% python3 -q
>>> import numpy as np
>>> from numpy import linalg as LA
>>> np.set_printoptions(precision=2, suppress=True, linewidth=100)
>>> tidy = lambda a: np.round(a, 2) + 0
>>> X = np.array([[0, 0, 5, 0], [0, -2, 0, 0], [4, 0, 0, 0], [0, 0, 0, 5]])
>>> vec = np.array([3, -3, 5, 2])
>>> rhs = X @ vec
>>> print(rhs)
[25  6 12 10]
>>> tidy(LA.solve(X, -2 * rhs))
array([ -6.,   6., -10.,  -4.])
>>> W0 = np.load("layer3.npy")
>>> print(W0)
[[0 0 1]
 [1 0 2]
 [2 2 2]
 [1 2 2]
 [0 2 2]]
>>> gram = W0.T @ W0
>>> tidy(LA.svd(W0, compute_uv=False) ** 2)
array([30.79,  2.49,  1.72])
>>> print(LA.matrix_rank(gram))
3
>>> print(gram)
[[ 6  6  8]
 [ 6 12 12]
 [ 8 12 17]]
>>> vec = np.ones(3)
>>> for _ in range(3):
...     vec = gram @ vec
...     vec /= LA.norm(vec)
...     print(round(vec @ gram @ vec, 2))
... 
30.78
30.79
30.79
>>> tidy(LA.eigvalsh(gram)[-1])
np.float64(30.79)
>>> print(tidy(vec))
[0.37 0.58 0.72]
>>> E = np.load("arr.npy")
>>> E
array([[ 3,  4,  0,  5,  1,  5],
       [ 0,  0,  1,  0,  4,  0],
       [ 3,  4, -1,  5, -3,  5]])
>>> left, sig, Vh = LA.svd(E)
>>> vecs = Vh[:(sig > 1e-8).sum()]
>>> rng = np.random.default_rng(27615)
>>> vec = E[0] + 3 * E[2] + rng.integers(2) * np.eye(6)[2]
>>> vec
array([12., 16., -2., 20., -8., 20.])
>>> np.allclose(vecs.T @ vecs @ vec, vec)
False
>>> tidy(vecs.T @ vecs)
array([[ 0.12,  0.16, -0.01,  0.2 ,  0.  ,  0.2 ],
       [ 0.16,  0.21, -0.01,  0.27,  0.  ,  0.27],
       [-0.01, -0.01,  0.06, -0.02,  0.24, -0.02],
       [ 0.2 ,  0.27, -0.02,  0.33,  0.  ,  0.33],
       [ 0.  ,  0.  ,  0.24,  0.  ,  0.94,  0.  ],
       [ 0.2 ,  0.27, -0.02,  0.33,  0.  ,  0.33]])
>>> LA.matrix_rank(E)
np.int64(2)
>>> np.zeros(3, 6)
Traceback (most recent call last):
  File "<python-input-29>", line 1, in <module>
    np.zeros(3, 6)
    ~~~~~~~~^^^^^^
TypeError: Cannot interpret '6' as a data type
>>> print(E - E[0])
[[ 0  0  0  0  0  0]
 [-3 -4  1 -5  3 -5]
 [ 0  0 -1  0 -4  0]]
>>> tidy(LA.svd(E, compute_uv=False))
array([12.37,  5.  ,  0.  ])
>>> E[:, 6]
Traceback (most recent call last):
  File "<python-input-32>", line 1, in <module>
    E[:, 6]
    ~^^^^^^
IndexError: index 6 is out of bounds for axis 1 with size 6
>>> LA.rank(E)
Traceback (most recent call last):
  File "<python-input-33>", line 1, in <module>
    LA.rank(E)
    ^^^^^^^
AttributeError: module 'numpy.linalg' has no attribute 'rank'
>>> E[3]
Traceback (most recent call last):
  File "<python-input-34>", line 1, in <module>
    E[3]
    ~^^^
IndexError: index 3 is out of bounds for axis 0 with size 3
>>> F = np.array([[3, 0, 0, 0], [2, 3, 0, 0], [0, 0, 3, 0], [0, 0, 2, 3]])
>>> vec = np.array([0, -2, 1, -2])
>>> a = np.maximum(F @ vec, 0)
>>> np.maximum(F @ (3 * vec), 0)
array([0, 0, 9, 0])
>>> print(tidy(np.tanh(F @ vec)))
[ 0. -1.  1. -1.]
>>> F * (a > 1e-9)[:, None]
array([[0, 0, 0, 0],
       [0, 0, 0, 0],
       [0, 0, 3, 0],
       [0, 0, 0, 0]])
>>> M = np.load("test4.npy")
>>> M
array([[-13.,  14.,  -7.,  -9.],
       [ -8.,   9.,  -4.,  -6.],
       [-14.,  14.,  -6.,  -9.],
       [ 20., -20.,  10.,  13.]])
>>> O, Rm = LA.qr(M)
>>> tidy(np.abs(np.diag(Rm)))
array([28.79,  1.21,  0.93,  0.19])
>>> tidy(O @ Rm)
array([[-13.,  14.,  -7.,  -9.],
       [ -8.,   9.,  -4.,  -6.],
       [-14.,  14.,  -6.,  -9.],
       [ 20., -20.,  10.,  13.]])
>>> O.shape, Rm.shape
((4, 4), (4, 4))
>>> tidy(O.T @ O)
array([[1., 0., 0., 0.],
       [0., 1., 0., 0.],
       [0., 0., 1., 0.],
       [0., 0., 0., 1.]])
>>> evals, vecs = LA.eig(M)
>>> print(tidy(M @ vecs[:, 0] - evals[0] * vecs[:, 0]))
[0. 0. 0. 0.]
>>> tidy(evals)
array([-2.,  3.,  1.,  1.])
>>> tidy(np.prod(evals))
np.float64(-6.0)
>>> print(tidy(np.sort(LA.eigvals(LA.inv(M)))))
[-0.5 +0.j  0.33+0.j  1.  +0.j  1.  +0.j]
>>> arr = rng.normal(size=(29, 6)) + 10 * np.array([1, 2, 0, 1, -3, 3])
>>> tidy(arr)
array([[ 10.84,  22.14,  -0.74,  10.05, -29.28,  30.02],
       [ 10.52,  20.31,  -0.11,  10.41, -28.84,  29.84],
       [ 10.34,  19.76,  -2.37,  10.03, -30.51,  31.07],
       [ 10.41,  20.57,  -0.03,  10.26, -28.13,  31.26],
       [ 10.7 ,  20.36,   0.52,   9.89, -29.72,  30.71],
       [  8.56,  20.22,  -0.24,   7.83, -29.36,  32.14],
       [ 10.29,  20.06,   1.19,   8.86, -27.46,  30.  ],
       [ 10.33,  20.31,   0.52,   9.75, -28.32,  30.57],
       [ 10.09,  19.87,  -1.49,  11.01, -30.05,  31.36],
       [  9.1 ,  19.55,  -0.83,   9.82, -30.12,  30.47],
       [  9.06,  21.65,  -0.6 ,  11.57, -29.15,  30.41],
       [  9.8 ,  18.84,  -0.12,  10.88, -28.66,  30.23],
       [  8.83,  22.32,  -0.32,   9.43, -30.06,  29.99],
       [  9.01,  18.68,  -1.7 ,  10.43, -30.55,  29.33],
       [  8.64,  20.3 ,  -0.21,  10.1 , -30.21,  29.06],
       [  8.75,  18.59,   0.26,  11.23, -27.56,  29.19],
       [ 11.87,  20.68,  -1.63,   9.56, -31.22,  29.78],
       [ 10.62,  19.46,   1.13,   9.93, -30.82,  31.85],
       [ 10.17,  19.9 ,   0.77,  12.07, -28.79,  29.39],
       [ 11.3 ,  19.71,  -0.25,   9.97, -29.56,  31.88],
       [ 10.68,  19.95,   0.64,  10.27, -29.87,  30.57],
       [ 10.89,  20.39,   0.02,  12.05, -29.13,  29.63],
       [ 10.46,  20.41,   0.06,   9.84, -30.34,  30.71],
       [  9.31,  19.45,  -1.43,  10.13, -27.22,  27.99],
       [ 11.47,  20.6 ,   1.92,  11.02, -29.87,  29.53],
       [  9.05,  21.06,   1.81,   9.68, -28.71,  30.17],
       [  9.87,  20.67,  -0.45,   8.89, -30.42,  30.89],
       [ 10.54,  19.75,  -0.31,  10.08, -30.67,  31.24],
       [  9.98,  20.99,   0.7 ,  11.14, -32.11,  30.5 ]])
>>> LA.matrix_rank(arr, rtol=0.1)
np.int64(1)
>>> round(np.log10(LA.cond(arr)))
2
